$ ipython --no-banner

In [1]: import numpy as np

In [2]: np.set_printoptions(precision=2, suppress=True, linewidth=200)

In [3]: def rd(a):
   ...:     return np.round(a, 2) + 0
   ...: 

In [4]: feats = np.loadtxt("x.csv", delimiter=",")

In [5]: feats
Out[5]: 
array([[-0.8, -2. ,  0.2,  0.8, -1.6,  1.4, -0.6,  0.2, -0.3,  1.4],
       [ 1.2,  1.1, -1.2,  0.3,  0. , -1.4, -1.1,  1.1,  0. ,  1.4],
       [ 0.5,  1. ,  0.5, -1.3, -0.2,  0.5,  0.4, -0.2,  1.1, -0.1],
       [-0.9,  0.4,  0.8,  1. , -0.5, -1.1,  0.5,  0.5, -1.3,  1.5],
       [-0.5, -0.5,  2.2,  0.1,  0.6, -1.6, -0.5, -0.3, -0.1,  1.7],
       [-0.1, -0.3, -1.4, -2.5,  1.6, -0.7,  1.3, -0.5, -0.3, -1.6],
       [ 1.9, -1.8, -1.5, -0.4, -1.2, -0.5,  1. ,  1.7,  1. , -0.7],
       [-0.2, -0.6,  0.2, -0.6, -0.9, -1.1, -0.6,  0. ,  0.9,  0.7]])

In [6]: w1 = np.array([[-2, -3, 3, 1, 3],
   ...:     [3, 3, -1, 2, 3],
   ...:     [-3, -3, -3, 2, 0],
   ...:     [2, -2, 3, -2, 0],
   ...:     [-2, 0, -2, 3, -2],
   ...:     [-3, 3, -3, 1, -2],
   ...:     [-2, 1, 2, 3, -1],
   ...:     [2, -3, -3, 3, -3],
   ...:     [0, 0, -2, 2, -3],
   ...:     [3, -3, 0, 3, 0]])

In [7]: b = np.array([-2, 0, 0, -2, -2])

In [8]: H = np.maximum(feats @ w1 + b, 0)

In [9]: print(rd(H))
[[ 0.   0.   0.   0.   0. ]
 [15.9  0.   5.7  1.2  5.5]
 [ 0.   5.4  0.   6.5  0. ]
 [ 9.4  0.   3.9  0.   1.6]
 [ 0.2  0.   0.   3.4  0. ]
 [ 0.  14.1  0.3  0.6  0. ]
 [ 0.   0.   9.6  0.   0. ]
 [ 3.2  0.   0.   0.   0. ]]

In [10]: (H > 0).astype(int)
Out[10]: 
array([[0, 0, 0, 0, 0],
       [1, 0, 1, 1, 1],
       [0, 1, 0, 1, 0],
       [1, 0, 1, 0, 1],
       [1, 0, 0, 1, 0],
       [0, 1, 1, 1, 0],
       [0, 0, 1, 0, 0],
       [1, 0, 0, 0, 0]])

In [11]: cent = np.array([[0, 2, 1], [1, 0, 0], [1, 0, 2], [0, 1, 0], [0, 0, 2]])

In [12]: w1 @ cent
Out[12]: 
array([[  0,  -3,  10],
       [  2,   8,   7],
       [ -6,  -4,  -9],
       [  1,   2,   8],
       [ -2,  -1, -10],
       [  0,  -5, -13],
       [  3,  -1,   0],
       [ -6,   7, -10],
       [ -2,   2, -10],
       [ -3,   9,   3]])

In [13]: x0 = np.array([1, 0, 0, 0, 1])

In [14]: np.sign((H @ x0).round(6))
Out[14]: array([0., 1., 0., 1., 1., 0., 0., 1.])

In [15]: E = np.array([[6, 6, 2, 0, -6, -6, -4, 0, -2, -6, -2, 2],
    ...:     [-12, -12, -4, 0, 12, 12, 8, 0, 4, 12, 4, -4],
    ...:     [6, 6, 2, 0, -6, -6, -4, 0, -2, -6, -2, 2],
    ...:     [3, 3, 1, 0, -3, -3, -2, 0, -1, -3, -1, 1],
    ...:     [24, 24, 8, 0, -24, -24, -16, 0, -8, -24, -8, 8]])

In [16]: # row 2 repeats row 0

In [17]: rank = np.linalg.matrix_rank(E)

In [18]: rank
Out[18]: np.int64(1)

In [19]: ns = np.linalg.svd(E)[2][rank:].T

In [20]: np.linalg.matrix_rank(E.T @ E), np.linalg.matrix_rank(E @ E.T)
Out[20]: (np.int64(1), np.int64(1))

In [21]: [int(np.linalg.matrix_rank(E[:i])) for i in range(1, len(E) + 1)]
Out[21]: [1, 1, 1, 1, 1]

In [22]: print(np.allclose(E @ ns, 0))
True
